$ ipython --no-banner

In [1]: import numpy as np

In [2]: np.set_printoptions(precision=1, suppress=True, linewidth=100)

In [3]: J = np.tanh(np.array([[-1.8, 0.3],
   ...:     [0.1, 0.6],
   ...:     [-1.4, -0.3],
   ...:     [1.5, 0.1],
   ...:     [0.7, -0.5],
   ...:     [1.2, 0.9],
   ...:     [-1.3, 0.7],
   ...:     [0.7, 1.9],
   ...:     [1.5, -0.3],
   ...:     [0.5, 1.0],
   ...:     [-0.3, 0.8],
   ...:     [0.3, 0.5],
   ...:     [0.6, -1.3],
   ...:     [-1.5, -0.5],
   ...:     [1.9, 0.2],
   ...:     [0.2, 0.1],
   ...:     [1.0, -1.7],
   ...:     [0.2, -0.4],
   ...:     [0.1, -1.8],
   ...:     [-2.7, -1.5],
   ...:     [-0.1, 0.7],
   ...:     [0.4, 1.0],
   ...:     [0.3, 0.6],
   ...:     [0.1, -1.0],
   ...:     [-0.4, -0.1]]) @ np.array([[0.1, 1.4, -1.4], [0.8, 0.8, -1.7]]))

In [4]: J.round(1) + 0
Out[4]: 
array([[ 0.1, -1. ,  1. ],
       [ 0.5,  0.6, -0.8],
       [-0.4, -1. ,  1. ],
       [ 0.2,  1. , -1. ],
       [-0.3,  0.5, -0.1],
       [ 0.7,  1. , -1. ],
       [ 0.4, -0.9,  0.6],
       [ 0.9,  1. , -1. ],
       [-0.1,  1. , -0.9],
       [ 0.7,  0.9, -1. ],
       [ 0.5,  0.2, -0.7],
       [ 0.4,  0.7, -0.9],
       [-0.8, -0.2,  0.9],
       [-0.5, -1. ,  1. ],
       [ 0.3,  1. , -1. ],
       [ 0.1,  0.3, -0.4],
       [-0.9,  0. ,  0.9],
       [-0.3,  0. ,  0.4],
       [-0.9, -0.9,  1. ],
       [-0.9, -1. ,  1. ],
       [ 0.5,  0.4, -0.8],
       [ 0.7,  0.9, -1. ],
       [ 0.5,  0.7, -0.9],
       [-0.7, -0.6,  0.9],
       [-0.1, -0.6,  0.6]])

In [5]: Xs = (J - J.mean(axis=0)) / J.std(axis=0)

In [6]: print(Xs.std(axis=0))
[1. 1. 1.]

In [7]: beta = np.linalg.lstsq(np.delete(Xs, 2, axis=1), Xs[:, 2])[0]

In [8]: beta
Out[8]: array([-0.4, -0.7])

In [9]: round(1 - np.var(Xs[:, 2] - np.delete(Xs, 2, axis=1) @ beta), 1)
Out[9]: np.float64(1.0)

In [10]: np.abs(beta).argmax()
Out[10]: np.int64(1)

In [11]: Q, V = np.linalg.qr(J[:, :1])[0], np.linalg.qr(J[:, 1:])[0]

In [12]: sig = np.linalg.svd(Q.T @ V, compute_uv=False)

In [13]: np.degrees(np.arccos(sig.clip(0, 1)))
Out[13]: array([26.9])

In [14]: sig
Out[14]: array([0.9])

In [15]: W1 = np.array([[8, -6, 2], [-6, -9, 1], [-7, -8, -3]])

In [16]: beta = np.array([-8, 8, 8])

In [17]: H = np.maximum(J @ W1 + beta, 0)

In [18]: (H > 0).astype(int)
Out[18]: 
array([[0, 1, 1],
       [0, 1, 1],
       [0, 1, 1],
       [0, 1, 1],
       [0, 1, 1],
       [0, 1, 1],
       [0, 1, 1],
       [1, 1, 1],
       [0, 1, 1],
       [0, 1, 1],
       [1, 1, 1],
       [0, 1, 1],
       [0, 1, 1],
       [0, 1, 1],
       [0, 1, 1],
       [0, 1, 1],
       [0, 1, 1],
       [0, 1, 1],
       [0, 1, 1],
       [0, 1, 1],
       [0, 1, 1],
       [0, 1, 1],
       [0, 1, 1],
       [0, 1, 1],
       [0, 1, 1]])

In [19]: print(np.linalg.matrix_rank(H))
3

In [20]: basis = np.array([[-2, 0, 1], [0, 2, -2], [2, -1, 3]])

In [21]: (H @ basis).round(6).argmax(axis=1)
Out[21]: array([1, 0, 1, 2, 0, 2, 0, 2, 0, 2, 0, 0, 1, 1, 2, 0, 1, 0, 1, 1, 0, 2, 2, 1, 1])

In [22]: print(W1 @ basis)
[[-12 -14  26]
 [ 14 -19  15]
 [  8 -13   0]]

In [23]: Uu, sig, Vt = np.linalg.svd(J, full_matrices=False)

In [24]: np.round(Uu.T @ Uu, 1) + 0
Out[24]: 
array([[1., 0., 0.],
       [0., 1., 0.],
       [0., 0., 1.]])

In [25]: sig / sig[0]
Out[25]: array([1. , 0.3, 0.1])

In [26]: (sig > 1e-8).sum()
Out[26]: np.int64(3)

In [27]: np.abs(Uu[:, 0]).round(6).argmax()
Out[27]: np.int64(19)

In [28]: print(Uu.shape, sig.shape, Vt.shape)
(25, 3) (3,) (3, 3)

In [29]: np.allclose(Uu * sig @ Vt, J)
Out[29]: True

In [30]: np.abs(Vt[0])
Out[30]: array([0.4, 0.6, 0.7])

In [31]: round(float(np.sqrt((sig ** 2).sum())), 1), round(float(np.linalg.norm(J)), 1)
Out[31]: (6.4, 6.4)

In [32]: np.cumsum(sig ** 2) / np.sum(sig ** 2)
Out[32]: array([0.9, 1. , 1. ])

In [33]: basis = J[[0, 6]].astype(float)

In [34]: for _ in range(4):
    ...:     labels = np.linalg.norm(J[:, None] - basis, axis=-1).argmin(axis=1)
    ...:     basis = np.array([J[labels == j].mean(axis=0) for j in range(2)])
    ...: 

In [35]: labels
Out[35]: array([0, 1, 0, 1, 1, 1, 0, 1, 1, 1, 1, 1, 0, 0, 1, 1, 0, 0, 0, 0, 1, 1, 1, 0, 0])

In [36]: print(basis)
[[-0.4 -0.6  0.8]
 [ 0.4  0.7 -0.8]]

In [37]: np.bincount(labels)
Out[37]: array([11, 14])

In [38]: E = np.loadtxt("x.csv", delimiter=",")

In [39]: E
Out[39]: 
array([[2.9, 3. , 0.9, 4. , 2.9, 3.9],
       [3. , 3. , 1.2, 4. , 2.9, 4.1],
       [3.1, 2.8, 1. , 4.1, 3.1, 3.9],
       [3.1, 3. , 1.1, 4.1, 2.9, 3.9],
       [2.9, 3.1, 1. , 4. , 3. , 4.1],
       [3.2, 3.1, 0.8, 4.1, 3. , 4.1],
       [3.2, 2.9, 1.2, 3.9, 3.1, 4.1],
       [3.1, 3.1, 0.9, 4.1, 3. , 4.1],
       [2.9, 2.9, 0.9, 4. , 3. , 4.1],
       [3. , 3.2, 1. , 3.9, 3.1, 4.2],
       [3. , 3. , 1. , 3.9, 3. , 3.9],
       [3. , 3. , 0.9, 3.8, 2.9, 4. ],
       [3. , 2.9, 1.1, 3.8, 2.9, 3.9],
       [3. , 3. , 0.9, 4.2, 2.9, 4. ],
       [3.1, 3. , 1. , 3.9, 3. , 3.9],
       [3. , 3. , 1.1, 4. , 2.8, 4. ],
       [3.1, 4. , 1.9, 4. , 2. , 4. ],
       [2.9, 4. , 2.1, 4. , 2.2, 4.1],
       [2.9, 4.1, 2.1, 3.8, 1.9, 4. ],
       [2.9, 3.9, 2.2, 3.8, 2.2, 4.1],
       [2.9, 3.9, 2.1, 4.1, 2. , 4. ],
       [3.1, 4.1, 2.1, 3.9, 1.9, 3.8],
       [3.1, 4. , 2. , 4.1, 2. , 4.1],
       [3.1, 3.9, 1.9, 4.1, 2. , 3.9],
       [3.2, 4. , 1.9, 4. , 2.1, 3.9],
       [2.8, 4.1, 2. , 4.1, 2. , 4.2],
       [3. , 4.1, 2.1, 3.9, 1.9, 4. ],
       [2.9, 3.9, 2.1, 3.8, 1.9, 3.9],
       [2.9, 4.2, 2.1, 3.9, 2. , 3.9],
       [3.1, 4. , 1.9, 3.9, 2. , 4. ],
       [2.9, 4.1, 1.8, 4.1, 2.1, 3.9],
       [3. , 4. , 2. , 4. , 1.9, 4. ]])

In [40]: basis = E[[19, 8]].astype(float)

In [41]: for _ in range(7):
    ...:     labels = np.linalg.norm(E[:, None] - basis, axis=-1).argmin(axis=1)
    ...:     basis = np.array([E[labels == j].mean(axis=0) for j in range(2)])
    ...: 

In [42]: labels
Out[42]: 
array([1, 1, 1, 1, 1, 1, 1, 1, 1, 1, 1, 1, 1, 1, 1, 1, 0, 0, 0, 0, 0, 0, 0, 0, 0, 0, 0, 0, 0, 0, 0,
       0])

In [43]: np.abs(basis[1] - basis[0]).argmax()
Out[43]: np.int64(1)

In [44]: Xs = E - E.mean(axis=0)

In [45]: V = np.linalg.svd(Xs)[2][:1]

In [46]: other = Xs - Xs @ V.T @ V

In [47]: round(np.linalg.norm(other) / np.linalg.norm(Xs), 1)
Out[47]: np.float64(0.3)

In [48]: np.round(np.diag(V.T @ V), 1) + 0
Out[48]: array([0. , 0.3, 0.3, 0. , 0.3, 0. ])

In [49]: round(np.linalg.norm(E), 1)
Out[49]: np.float64(44.7)

In [50]: np.count_nonzero(E)
Out[50]: np.int64(192)

In [51]: np.linalg.matrix_rank(E)
Out[51]: np.int64(6)

In [52]: M = np.load("case18.npy")

In [53]: print(M)
[[-0.2  0.1 -2.1  2.1 -0.6 -0.1  2.1  1.4 -2.3  2.7 -5.8 -3.9]
 [ 1.   2.3 -2.   2.1 -0.2  0.1 -1.8  4.2  3.1  6.2 -2.1 -5. ]
 [-4.3  3.9  2.   3.6 -6.2  5.8  2.2 -2.  -5.9 -6.1 -4.2  1.9]
 [ 2.1 -2.   0.1 -2.9  3.2 -3.2 -1.7  0.   3.3  1.4  5.   0.5]
 [ 0.3 -1.7  0.7 -2.3  1.1 -1.   1.2 -2.5 -1.2 -3.   1.8  3. ]
 [ 2.3 -8.1  0.4 -5.7  6.  -6.   4.3 -6.2 -2.  -4.3  1.9  4.3]
 [-1.1 -2.3 -0.5 -0.1  0.   0.1  3.7 -2.6 -5.2 -4.4 -3.8  1.1]]

In [54]: theta = np.radians(52)

In [55]: Rm = np.eye(12)

In [56]: Rm[10, 10] = Rm[5, 5] = np.cos(theta)

In [57]: Rm[10, 5], Rm[5, 10] = -np.sin(theta), np.sin(theta)

In [58]: Rm
Out[58]: 
array([[ 1. ,  0. ,  0. ,  0. ,  0. ,  0. ,  0. ,  0. ,  0. ,  0. ,  0. ,  0. ],
       [ 0. ,  1. ,  0. ,  0. ,  0. ,  0. ,  0. ,  0. ,  0. ,  0. ,  0. ,  0. ],
       [ 0. ,  0. ,  1. ,  0. ,  0. ,  0. ,  0. ,  0. ,  0. ,  0. ,  0. ,  0. ],
       [ 0. ,  0. ,  0. ,  1. ,  0. ,  0. ,  0. ,  0. ,  0. ,  0. ,  0. ,  0. ],
       [ 0. ,  0. ,  0. ,  0. ,  1. ,  0. ,  0. ,  0. ,  0. ,  0. ,  0. ,  0. ],
       [ 0. ,  0. ,  0. ,  0. ,  0. ,  0.6,  0. ,  0. ,  0. ,  0. ,  0.8,  0. ],
       [ 0. ,  0. ,  0. ,  0. ,  0. ,  0. ,  1. ,  0. ,  0. ,  0. ,  0. ,  0. ],
       [ 0. ,  0. ,  0. ,  0. ,  0. ,  0. ,  0. ,  1. ,  0. ,  0. ,  0. ,  0. ],
       [ 0. ,  0. ,  0. ,  0. ,  0. ,  0. ,  0. ,  0. ,  1. ,  0. ,  0. ,  0. ],
       [ 0. ,  0. ,  0. ,  0. ,  0. ,  0. ,  0. ,  0. ,  0. ,  1. ,  0. ,  0. ],
       [ 0. ,  0. ,  0. ,  0. ,  0. , -0.8,  0. ,  0. ,  0. ,  0. ,  0.6,  0. ],
       [ 0. ,  0. ,  0. ,  0. ,  0. ,  0. ,  0. ,  0. ,  0. ,  0. ,  0. ,  1. ]])

In [59]: other = M @ Rm.T

In [60]: np.linalg.svd(M, compute_uv=False), np.linalg.svd(other, compute_uv=False)
Out[60]: 
(array([21. , 18.8, 10.1,  1.2,  0.8,  0.7,  0.5]),
 array([21. , 18.8, 10.1,  1.2,  0.8,  0.7,  0.5]))

In [61]: print(np.allclose(np.linalg.norm(M, axis=1), np.linalg.norm(other, axis=1)))
True

In [62]: print(round(np.linalg.det(Rm), 1), round(np.trace(Rm), 1))
1.0 11.2

In [63]: round(float(np.linalg.norm(M[5], 1)), 1), round(np.linalg.norm(M[5], np.inf), 1)
Out[63]: (51.5, np.float64(8.1))

In [64]: np.round(np.linalg.norm(M, 1), 1), round(np.linalg.norm(M, np.inf), 1)
Out[64]: (np.float64(28.1), np.float64(51.5))

In [65]: round(float(np.linalg.norm(M, 2)), 1)
Out[65]: 21.0

In [66]: print(np.round(M[5] @ M[0], 1))
-51.5

In [67]: Uu, sig, Vt = np.linalg.svd(M, full_matrices=False)

In [68]: round(float(np.sqrt((sig ** 2).sum())), 1), np.round(np.linalg.norm(M), 1)
Out[68]: (30.0, np.float64(30.0))

In [69]: np.abs(Uu[:, 0]).round(6).argmax()
Out[69]: np.int64(5)

In [70]: sig
Out[70]: array([21. , 18.8, 10.1,  1.2,  0.8,  0.7,  0.5])
